In [1]: import numpy as np

In [2]: np.set_printoptions(precision=2, suppress=True, linewidth=100, legacy="1.25")

In [3]: def rnd(a):
   ...:     return np.round(a, 2) + 0
   ...: 

In [4]: feats = np.load("run1.npy")

In [5]: print(feats)
[[  2.43   5.58   2.51]
 [ -2.92  -6.47  -2.88]
 [  1.35   3.01   1.41]
 [  5.78  13.06   5.68]
 [  0.53   1.26   0.62]
 [  0.86   1.7    0.91]
 [ -2.03  -4.8   -2.03]
 [  0.83   1.28   0.46]
 [  3.62   8.33   3.7 ]
 [ -1.01  -2.63  -1.08]
 [ -0.71  -1.4   -0.65]
 [  1.06   2.32   1.03]
 [  1.95   4.87   2.19]
 [  2.17   4.81   2.06]
 [ -3.86  -8.27  -3.53]
 [  0.69   1.75   0.8 ]
 [ -6.5  -14.77  -6.64]
 [  0.5    1.17   0.57]
 [  3.92   9.07   4.  ]
 [  0.     0.23  -0.15]
 [  1.9    4.45   1.89]]

In [6]: U, sv, Vt = np.linalg.svd(feats)

In [7]: print(rnd(sv))
[33.44  0.47  0.38]

In [8]: print(np.argmax(sv[:-1] / (sv[1:] + 1e-6)) + 1)
1

In [9]: other = U[:, :1] @ np.diag(sv[:1]) @ Vt[:1]

In [10]: rnd(np.linalg.norm(feats - other) / np.linalg.norm(feats))
Out[10]: 0.02

In [11]: np.linalg.matrix_rank(feats, rtol=0.05)
Out[11]: 1

In [12]: print(np.linalg.matrix_rank(feats, rtol=0.1))
1

In [13]: round(np.log10(np.linalg.cond(feats)))
Out[13]: 2

In [14]: rnd(np.linalg.norm(feats, 2) / np.linalg.norm(feats))
Out[14]: 1.0

In [15]: [round(float(x), 2) for x in np.linalg.svd(feats, compute_uv=False)[:3]]
Out[15]: [33.44, 0.47, 0.38]

In [16]: rnd(np.abs(np.linalg.svd(feats)[2][-1]))
Out[16]: array([0.3 , 0.49, 0.82])

In [17]: arr = np.load("dump.npy")

In [18]: print(arr)
[[4 4 0 0 0 0]
 [5 1 0 0 0 0]
 [0 5 0 0 0 0]
 [0 0 4 4 0 0]
 [0 0 5 1 0 0]
 [0 0 0 5 0 0]
 [0 0 0 0 4 4]
 [0 0 0 0 5 1]
 [0 0 0 0 0 5]]

In [19]: f = np.array([7, 8, 6])

In [20]: np.polyval(f, arr[5])
Out[20]: array([  6,   6,   6, 221,   6,   6])

In [21]: W0 = np.load("x.npy")

In [22]: W0
Out[22]: 
array([[-1, -1],
       [-1, -1]])

In [23]: x0 = np.array([1, -6])

In [24]: a = np.maximum(W0 @ x0, 0)

In [25]: np.maximum(W0 @ (3 * x0), 0)
Out[25]: array([15, 15])

In [26]: rng = np.random.default_rng(26163)

In [27]: M = rng.normal(size=(15, 3))

In [28]: M = 3 * M / np.linalg.norm(M, axis=1, keepdims=True)

In [29]: rnd(M)
Out[29]: 
array([[-2.69,  0.98, -0.9 ],
       [ 0.75, -1.29,  2.6 ],
       [ 0.26, -0.84, -2.87],
       [ 0.4 , -0.45, -2.94],
       [ 0.77, -2.25, -1.83],
       [ 1.62,  1.8 , -1.77],
       [-0.77, -1.12, -2.68],
       [-2.24,  1.77, -0.93],
       [ 0.12, -2.58, -1.53],
       [-2.51,  1.64, -0.14],
       [-1.19, -2.06, -1.82],
       [-1.46, -0.53,  2.57],
       [-0.01, -2.33, -1.89],
       [-0.88, -2.16, -1.89],
       [-1.75, -2.25, -0.93]])

In [30]: cen = M - M.mean(axis=0)

In [31]: V = np.linalg.svd(cen)[2][:1]

In [32]: other = cen - cen @ V.T @ V

In [33]: rnd(other.std(axis=0))
Out[33]: array([1.05, 1.14, 1.05])

In [34]: rnd((cen @ V.T).std(axis=0))
Out[34]: array([1.8])

In [35]: print(rnd(np.diag(V.T @ V)))
[0.17 0.35 0.49]

In [36]: rnd(np.cov(cen @ V.T, rowvar=False))
Out[36]: 3.46
